In [1]: import numpy as np

In [2]: np.set_printoptions(precision=2, suppress=True, linewidth=140, floatmode="fixed")

In [3]: rd = lambda a: np.round(a, 2) + 0

In [4]: data = np.loadtxt("a.csv", delimiter=",")

In [5]: data
Out[5]: 
array([[0.00, 0.00, 0.00],
       [0.00, 0.00, 0.00],
       [0.00, 0.00, 0.00],
       [2.00, 1.00, 0.00],
       [0.00, 0.00, 0.00],
       [3.00, 4.00, 6.00],
       [0.00, 0.00, 0.00],
       [0.00, 0.00, 0.00],
       [2.00, 1.00, 0.00],
       [3.00, 4.00, 6.00],
       [2.00, 1.00, 0.00],
       [2.00, 1.00, 3.00],
       [0.00, 0.00, 0.00],
       [0.00, 0.00, 0.00]])

In [6]: M2 = np.c_[data[:, :2] @ np.array([[7, 2], [6, 8]]), np.array([1, 0, 1, 2, 0, 0, 3, 0, 2, 0, 0, 3, 2, 3])]

In [7]: M2
Out[7]: 
array([[ 0.00,  0.00,  1.00],
       [ 0.00,  0.00,  0.00],
       [ 0.00,  0.00,  1.00],
       [20.00, 12.00,  2.00],
       [ 0.00,  0.00,  0.00],
       [45.00, 38.00,  0.00],
       [ 0.00,  0.00,  3.00],
       [ 0.00,  0.00,  0.00],
       [20.00, 12.00,  2.00],
       [45.00, 38.00,  0.00],
       [20.00, 12.00,  0.00],
       [20.00, 12.00,  3.00],
       [ 0.00,  0.00,  2.00],
       [ 0.00,  0.00,  3.00]])

In [8]: np.linalg.matrix_rank(M2)
Out[8]: np.int64(3)

In [9]: np.linalg.matrix_rank(np.c_[data, M2])
Out[9]: np.int64(4)

In [10]: P = data @ np.linalg.solve(data.T @ data, data.T)

In [11]: print(rd(P @ data[:, 2]))
[0.00 0.00 0.00 0.00 0.00 6.00 0.00 0.00 0.00 6.00 0.00 3.00 0.00 0.00]

In [12]: print(rd(np.trace(P)))
3.0

In [13]: t = np.radians(36)

In [14]: R = np.eye(3)

In [15]: R[2, 2] = R[1, 1] = np.cos(t)

In [16]: R[2, 1], R[1, 2] = -np.sin(t), np.sin(t)

In [17]: print(rd(R))
[[ 1.00  0.00  0.00]
 [ 0.00  0.81  0.59]
 [ 0.00 -0.59  0.81]]

In [18]: M2 = data @ R.T

In [19]: rd(np.linalg.det(R)), rd(np.trace(R))
Out[19]: (np.float64(1.0), np.float64(2.62))

In [20]: print(rd(M2))
[[ 0.00  0.00  0.00]
 [ 0.00  0.00  0.00]
 [ 0.00  0.00  0.00]
 [ 2.00  0.81 -0.59]
 [ 0.00  0.00  0.00]
 [ 3.00  6.76  2.50]
 [ 0.00  0.00  0.00]
 [ 0.00  0.00  0.00]
 [ 2.00  0.81 -0.59]
 [ 3.00  6.76  2.50]
 [ 2.00  0.81 -0.59]
 [ 2.00  2.57  1.84]
 [ 0.00  0.00  0.00]
 [ 0.00  0.00  0.00]]

In [21]: rng = np.random.default_rng(27561)

In [22]: E = np.eye(4, dtype=int)[rng.permutation(4)] * np.array([2, -1, -3, -1])

In [23]: E
Out[23]: 
array([[ 0,  0, -3,  0],
       [ 0, -1,  0,  0],
       [ 0,  0,  0, -1],
       [ 2,  0,  0,  0]])

In [24]: (E - E.T) / 2
Out[24]: 
array([[ 0.00,  0.00, -1.50, -1.00],
       [ 0.00,  0.00,  0.00,  0.00],
       [ 1.50,  0.00,  0.00, -0.50],
       [ 1.00,  0.00,  0.50,  0.00]])

In [25]: np.allclose(E, E.T)
Out[25]: False

In [26]: print(np.allclose(E @ E.T, E.T @ E))
False

In [27]: rd(np.linalg.det(E))
Out[27]: np.float64(-6.0)

In [28]: np.linalg.matrix_power(E, 3)
Out[28]: 
array([[ 6,  0,  0,  0],
       [ 0, -1,  0,  0],
       [ 0,  0,  6,  0],
       [ 0,  0,  0,  6]])

In [29]: rd(np.abs(np.linalg.eigvals(E)).max())
Out[29]: np.float64(1.82)

In [30]: f = np.array([2, -1, 0, 3])

In [31]: M2 = E + np.outer(f, np.eye(4)[3])

In [32]: rd(np.linalg.det(M2) / np.linalg.det(E)), rd(1 + np.linalg.solve(E, f)[3])
Out[32]: (np.float64(1.0), np.float64(1.0))

In [33]: np.linalg.matrix_rank(M2 - E)
Out[33]: np.int64(1)

In [34]: arr = np.load("out14.npy")

In [35]: arr
Out[35]: 
array([[5, 0, 0, 0, 2, 0, 4],
       [0, 2, 0, 5, 0, 3, 0],
       [0, 4, 3, 5, 0, 5, 0],
       [0, 3, 0, 2, 0, 2, 0],
       [5, 0, 0, 0, 0, 0, 0],
       [0, 3, 2, 0, 0, 3, 0],
       [1, 0, 0, 0, 1, 0, 3]])

In [36]: f = np.array([1, 2])

In [37]: np.correlate(arr[1], arr[3], "full")
Out[37]: array([ 0,  0,  4,  0, 14,  0, 22,  0, 21,  0,  9,  0,  0])

In [38]: q, R = np.linalg.qr(arr)

In [39]: q.shape, R.shape
Out[39]: ((7, 7), (7, 7))

In [40]: np.allclose(R.T @ R, arr.T @ arr)
Out[40]: True

In [41]: rd(q @ R)
Out[41]: 
array([[5.00, 0.00, 0.00, 0.00, 2.00, 0.00, 4.00],
       [0.00, 2.00, 0.00, 5.00, 0.00, 3.00, 0.00],
       [0.00, 4.00, 3.00, 5.00, 0.00, 5.00, 0.00],
       [0.00, 3.00, 0.00, 2.00, 0.00, 2.00, 0.00],
       [5.00, 0.00, 0.00, 0.00, 0.00, 0.00, 0.00],
       [0.00, 3.00, 2.00, 0.00, 0.00, 3.00, 0.00],
       [1.00, 0.00, 0.00, 0.00, 1.00, 0.00, 3.00]])

In [42]: rd(q.T @ q)
Out[42]: 
array([[1.00, 0.00, 0.00, 0.00, 0.00, 0.00, 0.00],
       [0.00, 1.00, 0.00, 0.00, 0.00, 0.00, 0.00],
       [0.00, 0.00, 1.00, 0.00, 0.00, 0.00, 0.00],
       [0.00, 0.00, 0.00, 1.00, 0.00, 0.00, 0.00],
       [0.00, 0.00, 0.00, 0.00, 1.00, 0.00, 0.00],
       [0.00, 0.00, 0.00, 0.00, 0.00, 1.00, 0.00],
       [0.00, 0.00, 0.00, 0.00, 0.00, 0.00, 1.00]])
